$ python3 -q
>>> import numpy as np
>>> import numpy.linalg as la
>>> np.set_printoptions(precision=3, suppress=True, linewidth=120, sign=" ")
>>> def tidy(a):
...     return np.round(a, 3) + 0
... 
>>> data = np.load("case17.npy")
>>> print(data)
[[  3   3   1   5   0]
 [  6   8   5   7   5]
 [  6  13   5   7   9]
 [  7  18  10  12  11]
 [  7  19  11  17  16]
 [ 10  23  16  17  20]
 [ 10  27  18  18  24]
 [ 10  27  18  21  28]
 [ 14  31  18  21  29]
 [ 17  34  21  21  32]
 [ 22  37  23  21  35]
 [ 24  40  26  24  36]
 [ 24  40  28  28  39]
 [ 29  41  28  30  44]
 [ 33  45  32  31  49]
 [ 38  48  36  33  50]
 [ 43  50  41  36  54]
 [ 47  50  44  38  59]
 [ 49  55  44  43  61]
 [ 50  59  44  47  63]
 [ 50  63  48  51  65]
 [ 55  67  48  56  67]
 [ 59  69  53  58  68]]
>>> U, sigma, Vh = la.svd(data)
>>> print(tidy(sigma))
[ 388.38    24.681   14.82     7.907    6.148]
>>> M2 = U[:, :1] @ np.diag(sigma[:1]) @ Vh[:1]
>>> print(tidy(np.abs(data - M2).max()))
8.859
>>> gram = data.T @ data
>>> print(np.diag(gram))
[ 23939  40335  21940  23142  42412]
>>> print(np.trace(gram), (data ** 2).sum())
151768 151768
>>> print(gram)
[[ 23939  30459  22731  23213  31487]
 [ 30459  40335  29599  30381  41212]
 [ 22731  29599  21940  22404  30445]
 [ 23213  30381  22404  23142  31104]
 [ 31487  41212  30445  31104  42412]]
>>> print(la.matrix_rank(gram))
5
>>> u = np.array([-2, 2])
>>> print(np.cross(data[8, :3], data[21, :3]))
[ 282  318 -767]
>>> print(np.convolve(data[8], u))
[-28 -34  26  -6 -16  58]
>>> print(np.correlate(data[8], data[21], "full"))
[  938  2861  3614  4841  6830  5543  3789  3098  1595]
>>> cen = data - data.mean(axis=0)
>>> U, sigma, Vh = la.svd(cen, full_matrices=False)
>>> print(tidy(sigma))
[ 187.489   17.705   14.392    7.521    6.087]
>>> print(tidy(np.abs(Vh[-1])))
[ 0.178  0.061  0.867  0.125  0.445]
>>> print(la.matrix_rank(cen))
5
>>> feats = np.load("data.npy")
>>> print(feats)
[[-11  -3  -2   1   2]
 [ -3 -14   3  -3   2]
 [ -1   2  -9  -2  -3]
 [ -3   1  -3   4  -1]
 [  3  -1  -2   3  -8]]
>>> print(tidy(np.sort(np.abs(la.eigvals(feats)))))
[  3.691   3.866  10.727  10.727  16.442]
>>> print(tidy(np.abs(la.eigvals(feats)).max()))
16.442
>>> print(la.matrix_power(feats, 4))
[[ 27174  22322   1292   3600 -10526]
 [ 32931  50128 -15912   7417 -21852]
 [ -4521 -11428  13625  -1796  11329]
 [  1879  -1038   3888     49   1820]
 [-11382  -1606    540   -672   7610]]
>>> print(np.allclose(feats, feats.T))
False
>>> print(feats @ feats)
[[135  70  24  12 -39]
 [ 87 206 -58  27 -56]
 [ 11 -42 101  -6  55]
 [ 18  -6  26  13   9]
 [-61  12  16  -2  71]]
>>> proj = np.triu(np.array([[0, 2, 0, 0, 1],
...     [1, 0, 0, 2, 1],
...     [0, 3, 3, 2, 1],
...     [3, 1, 0, 2, 0],
...     [1, 0, 2, 0, 1]]), 1) + np.eye(5)
>>> M2 = proj @ feats @ la.inv(proj)
>>> print(la.matrix_rank(M2))
5
>>> print(np.trace(M2), np.trace(feats))
-38.0 -38
>>> print(tidy(np.poly(M2)))
[     1.     38.    459.   1434.  -6326. -26990.]
>>> rng = np.random.default_rng(26)
>>> labels = rng.permutation(5)
>>> M2 = feats[:, labels] * rng.choice([-1, 1], 5)
>>> print(M2)
[[ 11  -1   2  -3   2]
 [  3   3  -3 -14   2]
 [  1   2   9   2  -3]
 [  3  -4   3   1  -1]
 [ -3  -3   2  -1  -8]]
>>> U, _, Vh = la.svd(feats.T @ M2)
>>> print(labels)
[ 0  3  2  1  4]
>>> A = np.loadtxt("run8.csv", delimiter=",")
>>> print(tidy(A))
[[-0.763 -0.058 -0.156 -0.432  0.451  0.033]
 [-0.218 -0.569  0.655  0.401  0.175 -0.089]
 [-0.218 -0.569 -0.592  0.265 -0.407  0.206]
 [ 0.    -0.063  0.372 -0.388 -0.309  0.783]
 [-0.163 -0.126  0.201 -0.455 -0.616 -0.574]
 [-0.545  0.574  0.132  0.474 -0.353  0.079]]
>>> # columns are unit length and at right angles
>>> print(tidy(A.sum(axis=0)))
[-1.907 -0.811  0.613 -0.133 -1.06   0.437]
>>> print(np.unravel_index(np.abs(A).argmax(), A.shape))
(np.int64(3), np.int64(5))
>>> print(tidy(A.sum(axis=1)))
[-0.924  0.355 -1.315  0.394 -1.733  0.362]
>>> A[:, 6]
Traceback (most recent call last):
  File "<python-input-48>", line 1, in <module>
    A[:, 6]
    ~^^^^^^
IndexError: index 6 is out of bounds for axis 1 with size 6
>>> print(tidy(A.mean(axis=0)))
[-0.318 -0.135  0.102 -0.022 -0.177  0.073]
>>> gram = A.T @ A
>>> print((A @ A.T).shape)
(6, 6)
>>> print(tidy(np.trace(gram)), tidy((A ** 2).sum()))
6.0 6.0
>>> print(la.matrix_rank(gram))
6
>>> print(np.allclose(gram, gram.T))
True
>>> F = np.array([[9, -6, -3, 0, -6, 9],
...     [-6, 4, 2, 0, 4, -6],
...     [-3, 2, 1, 0, 2, -3],
...     [0, 0, 0, 0, 0, 0],
...     [-6, 4, 2, 0, 4, -6],
...     [9, -6, -3, 0, -6, 9]])
>>> U, sigma, Vh = la.svd(F)
>>> print(tidy(sigma))
[ 27.   0.   0.   0.   0.   0.]
>>> M2 = U[:, :1] @ np.diag(sigma[:1]) @ Vh[:1]
>>> print(tidy(la.norm(F - M2) / la.norm(F)))
0.0
>>> print(la.matrix_rank(F, rtol=0.05))
1
>>> mat = np.load("block10.npy")
>>> print(mat)
[[ 9.02 -9.   -4.   -5.    3.    1.    7.    2.    7.  ]
 [-4.   -6.98  7.    4.   -9.    5.   -1.    8.   -2.  ]
 [-2.   -4.   -3.98 -7.    2.   -1.    0.   -1.   -3.  ]
 [-4.    8.    4.   -6.98 -1.    7.    3.    8.   -7.  ]
 [-9.   -1.    0.   -6.   -3.98 -7.    9.    1.    7.  ]
 [ 3.    1.   -8.    9.   -5.   -1.98  9.    0.   -6.  ]
 [-7.   -6.    4.    7.    7.   -9.   -6.98  4.    4.  ]
 [-3.   -5.    1.   -1.    5.   -4.   -2.    3.02  1.  ]
 [ 9.   -9.   -4.   -5.    3.    1.    7.    2.    7.02]]
>>> print(tidy(np.sort(np.abs(la.eigvals(mat)))))
[  0.02    0.339  11.555  11.555  11.886  11.886  17.211  17.211  22.229]
>>> print(np.allclose(mat @ mat.T, mat.T @ mat))
False
>>> print(tidy(la.det(mat)))
-842035.58
>>> la.determinant(mat)
Traceback (most recent call last):
  File "<python-input-66>", line 1, in <module>
    la.determinant(mat)
    ^^^^^^^^^^^^^^
AttributeError: module 'numpy.linalg' has no attribute 'determinant'
>>> print(np.allclose(mat, mat.T))
False
>>> print((mat - mat.T) / 2)
[[ 0.  -2.5 -1.  -0.5  6.  -1.   7.   2.5 -1. ]
 [ 2.5  0.   5.5 -2.  -4.   2.   2.5  6.5  3.5]
 [ 1.  -5.5  0.  -5.5  1.   3.5 -2.  -1.   0.5]
 [ 0.5  2.   5.5  0.   2.5 -1.  -2.   4.5 -1. ]
 [-6.   4.  -1.  -2.5  0.  -1.   1.  -2.   2. ]
 [ 1.  -2.  -3.5  1.   1.   0.   9.   2.  -3.5]
 [-7.  -2.5  2.   2.  -1.  -9.   0.   3.  -1.5]
 [-2.5 -6.5  1.  -4.5  2.  -2.  -3.   0.  -0.5]
 [ 1.  -3.5 -0.5  1.  -2.   3.5  1.5  0.5  0. ]]
>>> print(tidy(np.abs(la.eigvals(mat)).max()))
22.229
>>> print(tidy(np.trace(mat)))
-11.82
>>> print([round(float(x), 3) for x in la.svd(mat, compute_uv=False)[:3]])
[27.05, 23.607, 19.412]
>>> print(la.matrix_rank(mat, rtol=0.1))
7
>>> t3 = np.stack([mat, 4 * mat, mat[::-1]])
>>> print(tidy(la.norm(t3, axis=(1, 2))))
[  49.178  196.714   49.178]
>>> print(tidy(np.einsum("bij,cij->bc", t3, t3)))
[[  2418.524   9674.094    845.4  ]
 [  9674.094  38696.378   3381.602]
 [   845.4     3381.602   2418.524]]
>>> print(la.matrix_rank(t3))
[ 9  9  9]
>>> print(t3.shape)
(3, 9, 9)
>>> M = np.load("layer18.npy")
>>> print(M)
[[ 4.  5.  5.  4.  2.  4.  0.  0.  0.  0.  0.  0.  0.  0.  0.]
 [ 1.  5.  2.  1.  4.  3.  0.  0.  0.  0.  0.  0.  0.  0.  0.]
 [ 4.  4.  4.  5.  3.  0.  0.  0.  0.  0.  0.  0.  0.  0.  0.]
 [ 3.  2.  4.  1.  4.  4.  0.  0.  0.  0.  0.  0.  0.  0.  0.]
 [ 3.  2.  4.  0.  1.  0.  0.  0.  0.  0.  0.  0.  0.  0.  0.]
 [ 0.  0.  5.  1.  0.  0.  0.  0.  0.  0.  0.  0.  0.  0.  0.]
 [ 0.  0.  0.  0.  0.  0. -2.  1.  2. -2.  0. -1.  1.  2.  0.]
 [ 0.  0.  0.  0.  0.  0. -2.  2.  2.  0. -1. -3. -1. -3. -2.]
 [ 0.  0.  0.  0.  0.  0.  2. -3.  3. -1.  3.  2. -2. -3.  1.]
 [ 0.  0.  0.  0.  0.  0.  3.  1.  0. -1.  3. -1. -1.  1.  0.]
 [ 0.  0.  0.  0.  0.  0.  2.  0.  3.  1.  0.  0.  3. -2.  1.]
 [ 0.  0.  0.  0.  0.  0.  1.  0. -2. -3. -2. -3.  1.  2.  3.]
 [ 0.  0.  0.  0.  0.  0.  1. -2.  0. -2.  0.  2. -3.  0. -3.]
 [ 0.  0.  0.  0.  0.  0.  1. -2.  2. -2.  2.  0.  3.  2.  3.]
 [ 0.  0.  0.  0.  0.  0.  2.  2. -1. -1.  1.  1.  0.  1. -3.]]
>>> labels = rng.permutation(15)
>>> M2 = M[:, labels] * rng.choice([-1, 1], 15)
>>> print(M2)
[[ 0.  0.  4. -0. -4.  0. -0. -2.  0.  0.  4. -0. -5. -5.  0.]
 [ 0.  0.  3. -0. -1.  0. -0. -4.  0.  0.  1. -0. -5. -2.  0.]
 [ 0.  0.  0. -0. -5.  0. -0. -3.  0.  0.  4. -0. -4. -4.  0.]
 [ 0.  0.  4. -0. -1.  0. -0. -4.  0.  0.  3. -0. -2. -4.  0.]
 [ 0.  0.  0. -0. -0.  0. -0. -1.  0.  0.  3. -0. -2. -4.  0.]
 [ 0.  0.  0. -0. -1.  0. -0. -0.  0.  0.  0. -0. -0. -5.  0.]
 [-2. -1.  0. -1. -0. -2. -0. -0.  0.  2.  0. -1. -0. -0.  2.]
 [-2. -3.  0. -2. -0.  0.  1. -0. -2.  2.  0.  1. -0. -0. -3.]
 [ 2.  2.  0.  3. -0. -1. -3. -0.  1.  3.  0.  2. -0. -0. -3.]
 [ 3. -1.  0. -1. -0. -1. -3. -0.  0.  0.  0.  1. -0. -0.  1.]
 [ 2.  0.  0. -0. -0.  1. -0. -0.  1.  3.  0. -3. -0. -0. -2.]
 [ 1. -3.  0. -0. -0. -3.  2. -0.  3. -2.  0. -1. -0. -0.  2.]
 [ 1.  2.  0.  2. -0. -2. -0. -0. -3.  0.  0.  3. -0. -0.  0.]
 [ 1.  0.  0.  2. -0. -2. -2. -0.  3.  2.  0. -3. -0. -0.  2.]
 [ 2.  1.  0. -2. -0. -1. -1. -0. -3. -1.  0. -0. -0. -0.  1.]]
>>> U, _, Vh = la.svd(M.T @ M2)
>>> print(labels)
[  6  11   5   7   3   9  10   4  14   8   0  12   1   2  13]
